$ python3 -q
>>> import numpy as np
>>> from numpy import linalg as LA
>>> np.set_printoptions(suppress=True, linewidth=200)
>>> A = np.load("w.npy")
>>> A.round(2)
array([[0.08, 0.03, 0.19, 0.14, 0.14, 0.03, 0.03],
       [0.03, 0.01, 0.06, 0.05, 0.05, 0.01, 0.01],
       [0.19, 0.06, 0.44, 0.32, 0.32, 0.06, 0.06],
       [0.14, 0.05, 0.32, 0.23, 0.23, 0.05, 0.05],
       [0.14, 0.05, 0.32, 0.23, 0.23, 0.05, 0.05],
       [0.03, 0.01, 0.06, 0.05, 0.05, 0.01, 0.01],
       [0.03, 0.01, 0.06, 0.05, 0.05, 0.01, 0.01]])
>>> rng = np.random.default_rng(208)
>>> idx = rng.permutation(7)
>>> idx
array([0, 3, 4, 2, 1, 5, 6])
>>> B = A[idx][:, idx]
>>> np.round(np.diag(B), 2)
array([0.08, 0.23, 0.23, 0.44, 0.01, 0.01, 0.01])
>>> np.round(np.sort(np.abs(LA.eigvals(B))), 2) + 0
array([0., 0., 0., 0., 0., 0., 1.])
>>> x0 = np.array([-2, 2, 0, -3, 1, 1, -3])
>>> h1 = np.maximum(A @ x0, 0)
>>> A.T @ h1
array([0., 0., 0., 0., 0., 0., 0.])
>>> np.round(np.tanh(A @ x0), 2)
array([-0.41, -0.14, -0.77, -0.62, -0.62, -0.14, -0.14])
>>> np.flatnonzero(h1 > 1e-9)
array([], dtype=int64)
>>> rk = LA.matrix_rank(A)
>>> rk
np.int64(1)
>>> N = LA.svd(A)[2][rk:].T
>>> np.round(N @ N.T, 2)
array([[ 0.92, -0.03, -0.19, -0.14, -0.14, -0.03, -0.03],
       [-0.03,  0.99, -0.06, -0.05, -0.05, -0.01, -0.01],
       [-0.19, -0.06,  0.56, -0.32, -0.32, -0.06, -0.06],
       [-0.14, -0.05, -0.32,  0.77, -0.23, -0.05, -0.05],
       [-0.14, -0.05, -0.32, -0.23,  0.77, -0.05, -0.05],
       [-0.03, -0.01, -0.06, -0.05, -0.05,  0.99, -0.01],
       [-0.03, -0.01, -0.06, -0.05, -0.05, -0.01,  0.99]])
>>> [int(LA.matrix_rank(A[:i])) for i in range(1, len(A) + 1)]
[1, 1, 1, 1, 1, 1, 1]
>>> N.shape
(7, 6)
>>> [int(LA.matrix_rank(A[:, :j + 1])) for j in range(7)]
[1, 1, 1, 1, 1, 1, 1]
